>>> import numpy as np
>>> np.set_printoptions(suppress=True, linewidth=200)
>>> rnd = lambda a: np.round(a, 1) + 0
>>> M = np.load("x.npy")
>>> M
array([[-10. ,   0. ,   2.1,  -9.9,  -7.9,  -6. ,   4.2,  -6. ,   0.1,  10. ,  -5.7,  -7.9,  -4.1],
       [ -2. ,  16.2,  12.9,   0. , -17.1, -25. ,   4. , -25. ,   1.9,   3.1,   3. ,  -1.1,  -4.1],
       [ -3.9,   8.1,   9.8, -12. , -14.1, -22. ,  -0.1,  -9.9,   8. ,   6. ,  -5.8,  -5.9,   0. ],
       [ 10. ,  10. ,   7. ,   6. ,  -5.1,  -1. ,   4. ,  -4.1,  -6.8, -12.1,  -3. ,  -1.2,   2.1],
       [  8.9,  12. ,   7.9,  10.2,  -4. , -17.1,  -3.9, -13.1,   5.9,  -6.8,  10.9,   9.9,   2. ],
       [ -5.9,  10.2,  11.9, -15. , -19.1, -18.8,   6. , -12. ,   1.1,   6. , -13.1, -13.1,  -2. ],
       [ -5. ,  12. ,  13. , -12.1, -19. , -24. ,   3.7, -16. ,   4.1,   6.2,  -8.1,  -9.1,  -2.1]])
>>> rnd(np.linalg.svd(M, compute_uv=False))
array([83.5, 41.4, 21.1, 12.8,  0.4,  0.3,  0.2])
>>> np.count_nonzero(M)
np.int64(88)
>>> rnd(M.mean(axis=0))
array([ -1.1,   9.8,   9.2,  -4.7, -12.3, -16.3,   2.6, -12.3,   2. ,   1.8,  -3.1,  -4.1,  -1.2])
>>> Uu, s, Vt = np.linalg.svd(M)
>>> np.argmax(s[:-1] / (s[1:] + 1e-6)) + 1
np.int64(4)
>>> rnd(s)
array([83.5, 41.4, 21.1, 12.8,  0.4,  0.3,  0.2])
>>> B = Uu[:, :4] @ np.diag(s[:4]) @ Vt[:4]
>>> rnd(B)
array([[-10. ,   0.1,   2. ,  -9.9,  -7.9,  -6. ,   4. ,  -6. ,   0. ,  10. ,  -5.8,  -7.9,  -4.1],
       [ -2. ,  16.2,  13. ,   0. , -17. , -25. ,   4.1, -25. ,   1.9,   3.1,   3. ,  -1.1,  -4.1],
       [ -3.9,   8.1,   9.9, -11.9, -14. , -22. ,  -0.2, -10. ,   8. ,   6.1,  -5.9,  -5.9,   0. ],
       [ 10. ,  10. ,   7. ,   6. ,  -5.1,  -1. ,   3.9,  -4.1,  -6.8, -12.1,  -3.1,  -1.2,   2.1],
       [  8.9,  12. ,   7.8,  10.1,  -4.1, -17.1,  -4. , -13.1,   5.8,  -6.8,  10.9,   9.9,   2. ],
       [ -5.9,  10.1,  12. , -15. , -19.1, -18.8,   6. , -12. ,   1. ,   6. , -13. , -13.1,  -2. ],
       [ -5. ,  12.1,  12.9, -12.1, -19.1, -24. ,   3.9, -15.9,   4.2,   6.2,  -8. ,  -9.1,  -2. ]])
>>> np.linalg.matrix_rank(M, rtol=0.05)
np.int64(4)
>>> rnd(np.linalg.norm(M - B) / np.linalg.norm(M))
np.float64(0.0)
>>> np.linalg.matrix_rank(B)
np.int64(4)
>>> rnd(np.linalg.norm(M - B, 2)), rnd(s[4])
(np.float64(0.4), np.float64(0.4))
>>> X = np.load("arr.npy")
>>> X
array([[-1.,  1.,  0.,  0.,  0.,  0.,  0.],
       [ 0., -1.,  1.,  0.,  0.,  0.,  0.],
       [ 0.,  0., -1.,  1.,  0.,  0.,  0.],
       [ 0.,  0.,  0., -1.,  1.,  0.,  0.],
       [ 0.,  0.,  0.,  0., -1.,  1.,  0.],
       [ 0.,  0.,  0.,  0.,  0., -1.,  1.],
       [ 0.,  0.,  0.,  0.,  0.,  0., -1.]])
>>> rnd(np.linalg.norm(X))
np.float64(3.6)
>>> np.abs(X).max()
np.float64(1.0)
>>> W0 = np.load("dump.npy")
>>> W0
array([[ -2.,   0.,   0.,   0.,   0.,   0.,   0.,   0.,   0.,   0.,   0.,   0.,   0.],
       [  0.,  -1.,   1.,   2.,   5.,   0.,   3.,   3.,  -5.,   2.,   0.,   4.,   5.],
       [  0.,   1.,  -1.,   2.,   5.,   0.,   3.,   3.,  -5.,   2.,   0.,   4.,   5.],
       [  0.,   2.,   2.,   2.,  10.,   0.,   6.,   6., -10.,   4.,   0.,   8.,  10.],
       [  0.,   5.,   5.,  10.,  23.,   0.,  15.,  15., -25.,  10.,   0.,  20.,  25.],
       [  0.,   0.,   0.,   0.,   0.,  -2.,   0.,   0.,   0.,   0.,   0.,   0.,   0.],
       [  0.,   3.,   3.,   6.,  15.,   0.,   7.,   9., -15.,   6.,   0.,  12.,  15.],
       [  0.,   3.,   3.,   6.,  15.,   0.,   9.,   7., -15.,   6.,   0.,  12.,  15.],
       [  0.,  -5.,  -5., -10., -25.,   0., -15., -15.,  23., -10.,   0., -20., -25.],
       [  0.,   2.,   2.,   4.,  10.,   0.,   6.,   6., -10.,   2.,   0.,   8.,  10.],
       [  0.,   0.,   0.,   0.,   0.,   0.,   0.,   0.,   0.,   0.,  -2.,   0.,   0.],
       [  0.,   4.,   4.,   8.,  20.,   0.,  12.,  12., -20.,   8.,   0.,  14.,  20.],
       [  0.,   5.,   5.,  10.,  25.,   0.,  15.,  15., -25.,  10.,   0.,  20.,  23.]])
>>> rnd(np.linalg.norm(X[5] - X[1]))
np.float64(2.0)
>>> rnd(np.linalg.norm(X, "nuc"))
np.float64(8.6)
>>> rnd(np.linalg.norm(X[5], 1)), rnd(np.linalg.norm(X[5], np.inf))
(np.float64(2.0), np.float64(1.0))
>>> rnd(np.linalg.norm(X, 1)), rnd(np.linalg.norm(X, np.inf))
(np.float64(2.0), np.float64(2.0))
>>> X[5] @ X[1]
np.float64(0.0)
